$ python3 -q
>>> import numpy as np
>>> import numpy.linalg as la
>>> np.set_printoptions(suppress=True, linewidth=200)
>>> def tidy(a):
...     return np.round(a, 1) + 0
... 
>>> u = np.array([-2, 0, 0, 3, -2, 3, 1, -2, 1]) + 0.5
>>> W0 = np.outer(u, u) / (u @ u)
>>> tidy(W0)
array([[ 0.1,  0. ,  0. , -0.1,  0.1, -0.1, -0.1,  0.1, -0.1],
       [ 0. ,  0. ,  0. ,  0. ,  0. ,  0. ,  0. ,  0. ,  0. ],
       [ 0. ,  0. ,  0. ,  0. ,  0. ,  0. ,  0. ,  0. ,  0. ],
       [-0.1,  0. ,  0. ,  0.3, -0.1,  0.3,  0.1, -0.1,  0.1],
       [ 0.1,  0. ,  0. , -0.1,  0.1, -0.1, -0.1,  0.1, -0.1],
       [-0.1,  0. ,  0. ,  0.3, -0.1,  0.3,  0.1, -0.1,  0.1],
       [-0.1,  0. ,  0. ,  0.1, -0.1,  0.1,  0.1, -0.1,  0.1],
       [ 0.1,  0. ,  0. , -0.1,  0.1, -0.1, -0.1,  0.1, -0.1],
       [-0.1,  0. ,  0. ,  0.1, -0.1,  0.1,  0.1, -0.1,  0.1]])
>>> U, sigma, Vh = la.svd(W0)
>>> V = Vh[:(sigma > 1e-8).sum()]
>>> rng = np.random.default_rng(11)
>>> vec = W0[1] + 4 * W0[3] + rng.integers(2) * np.eye(9)[7]
>>> print(tidy(vec))
[-0.6  0.2  0.2  1.4 -0.6  1.4  0.6 -0.6  0.6]
>>> print(tidy(np.diag(V.T @ V)))
[0.1 0.  0.  0.3 0.1 0.3 0.1 0.1 0.1]
>>> ang = np.radians(90)
>>> Rm = np.eye(9)
>>> Rm[1, 1] = Rm[0, 0] = np.cos(ang)
>>> Rm[1, 0], Rm[0, 1] = -np.sin(ang), np.sin(ang)
>>> print(tidy(Rm))
[[ 0.  1.  0.  0.  0.  0.  0.  0.  0.]
 [-1.  0.  0.  0.  0.  0.  0.  0.  0.]
 [ 0.  0.  1.  0.  0.  0.  0.  0.  0.]
 [ 0.  0.  0.  1.  0.  0.  0.  0.  0.]
 [ 0.  0.  0.  0.  1.  0.  0.  0.  0.]
 [ 0.  0.  0.  0.  0.  1.  0.  0.  0.]
 [ 0.  0.  0.  0.  0.  0.  1.  0.  0.]
 [ 0.  0.  0.  0.  0.  0.  0.  1.  0.]
 [ 0.  0.  0.  0.  0.  0.  0.  0.  1.]]
>>> B = W0 @ Rm.T
>>> tidy(B)
array([[ 0. , -0.1,  0. , -0.1,  0.1, -0.1, -0.1,  0.1, -0.1],
       [ 0. ,  0. ,  0. ,  0. ,  0. ,  0. ,  0. ,  0. ,  0. ],
       [ 0. ,  0. ,  0. ,  0. ,  0. ,  0. ,  0. ,  0. ,  0. ],
       [ 0. ,  0.1,  0. ,  0.3, -0.1,  0.3,  0.1, -0.1,  0.1],
       [ 0. , -0.1,  0. , -0.1,  0.1, -0.1, -0.1,  0.1, -0.1],
       [ 0. ,  0.1,  0. ,  0.3, -0.1,  0.3,  0.1, -0.1,  0.1],
       [ 0. ,  0.1,  0. ,  0.1, -0.1,  0.1,  0.1, -0.1,  0.1],
       [ 0. , -0.1,  0. , -0.1,  0.1, -0.1, -0.1,  0.1, -0.1],
       [ 0. ,  0.1,  0. ,  0.1, -0.1,  0.1,  0.1, -0.1,  0.1]])
>>> print(tidy(la.svd(W0, compute_uv=False)), tidy(la.svd(B, compute_uv=False)))
[1. 0. 0. 0. 0. 0. 0. 0. 0.] [1. 0. 0. 0. 0. 0. 0. 0. 0.]
>>> np.allclose(la.norm(W0, axis=1), la.norm(B, axis=1))
True
>>> tidy(la.det(Rm)), np.trace(Rm)
(np.float64(1.0), np.float64(7.0))
>>> np.allclose(W0 @ W0.T, B @ B.T)
True
